% ipython --no-banner

In [1]: import numpy as np

In [2]: import numpy.linalg as la

In [3]: np.set_printoptions(precision=1, suppress=True, linewidth=200, legacy="1.25")

In [4]: data = np.load("mat.npy")

In [5]: data
Out[5]: 
array([[  1,  -1,   1,  -1],
       [  1,   0,   0,   0],
       [  1,   1,   1,   1],
       [  1,   2,   4,   8],
       [  1,   3,   9,  27],
       [  1,   4,  16,  64],
       [  1,   5,  25, 125],
       [  1,   6,  36, 216],
       [  1,   7,  49, 343]])

In [6]: left, s, Vh = la.svd(data, full_matrices=False)

In [7]: np.round(s / s[0], 1) + 0
Out[7]: array([1., 0., 0., 0.])

In [8]: left.shape, s.shape, Vh.shape
Out[8]: ((9, 4), (4,), (4, 4))

In [9]: np.round(np.abs(Vh[0]), 1) + 0
Out[9]: array([0. , 0. , 0.2, 1. ])

In [10]: np.round(Vh @ Vh.T, 1) + 0
Out[10]: 
array([[1., 0., 0., 0.],
       [0., 1., 0., 0.],
       [0., 0., 1., 0.],
       [0., 0., 0., 1.]])

In [11]: J = np.loadtxt("block11.csv", delimiter=",")

In [12]: J
Out[12]: 
array([[-3.,  1., -2., -2.,  3.,  0.,  3.,  2.,  4.,  2.,  0., -4., -1., -5., -3.,  3.],
       [ 1., -3.,  1., -2., -2.,  3.,  0.,  3.,  2.,  4.,  2.,  0., -4., -1., -5., -3.],
       [-2.,  1., -3.,  1., -2., -2.,  3.,  0.,  3.,  2.,  4.,  2.,  0., -4., -1., -5.],
       [-2., -2.,  1., -3.,  1., -2., -2.,  3.,  0.,  3.,  2.,  4.,  2.,  0., -4., -1.],
       [ 3., -2., -2.,  1., -3.,  1., -2., -2.,  3.,  0.,  3.,  2.,  4.,  2.,  0., -4.],
       [ 0.,  3., -2., -2.,  1., -3.,  1., -2., -2.,  3.,  0.,  3.,  2.,  4.,  2.,  0.],
       [ 3.,  0.,  3., -2., -2.,  1., -3.,  1., -2., -2.,  3.,  0.,  3.,  2.,  4.,  2.],
       [ 2.,  3.,  0.,  3., -2., -2.,  1., -3.,  1., -2., -2.,  3.,  0.,  3.,  2.,  4.],
       [ 4.,  2.,  3.,  0.,  3., -2., -2.,  1., -3.,  1., -2., -2.,  3.,  0.,  3.,  2.],
       [ 2.,  4.,  2.,  3.,  0.,  3., -2., -2.,  1., -3.,  1., -2., -2.,  3.,  0.,  3.],
       [ 0.,  2.,  4.,  2.,  3.,  0.,  3., -2., -2.,  1., -3.,  1., -2., -2.,  3.,  0.],
       [-4.,  0.,  2.,  4.,  2.,  3.,  0.,  3., -2., -2.,  1., -3.,  1., -2., -2.,  3.],
       [-1., -4.,  0.,  2.,  4.,  2.,  3.,  0.,  3., -2., -2.,  1., -3.,  1., -2., -2.],
       [-5., -1., -4.,  0.,  2.,  4.,  2.,  3.,  0.,  3., -2., -2.,  1., -3.,  1., -2.],
       [-3., -5., -1., -4.,  0.,  2.,  4.,  2.,  3.,  0.,  3., -2., -2.,  1., -3.,  1.],
       [ 3., -3., -5., -1., -4.,  0.,  2.,  4.,  2.,  3.,  0.,  3., -2., -2.,  1., -3.]])

In [13]: # symmetric, so the eigenvalues are real

In [14]: np.round(la.norm(J[8] - J[4]), 1)
Out[14]: 15.0

In [15]: la.norm(J, axis=1)
Out[15]: array([11. , 10.6, 10.3,  9.3,  9.7,  8.8,  9.3,  9.3,  9.3,  9.3,  8.8,  9.7,  9.3, 10.3, 10.6, 11. ])

In [16]: la.norm(J, axis=2)
AxisError: axis 2 is out of bounds for array of dimension 2


In [17]: la.norm(J, axis=1).argmax()
Out[17]: 0

In [18]: np.round(la.norm(J) ** 2 / la.norm(J, 2) ** 2, 1)
Out[18]: 3.3

In [19]: np.round(la.norm(J, "nuc"), 1)
Out[19]: 129.1

In [20]: round(la.norm(J, 2), 1)
Out[20]: 21.7

In [21]: J[8] @ J[4]
Out[21]: -22.0

In [22]: la.norm(J, axis=0)
Out[22]: array([11. , 10.6, 10.3,  9.3,  9.7,  8.8,  9.3,  9.3,  9.3,  9.3,  8.8,  9.7,  9.3, 10.3, 10.6, 11. ])
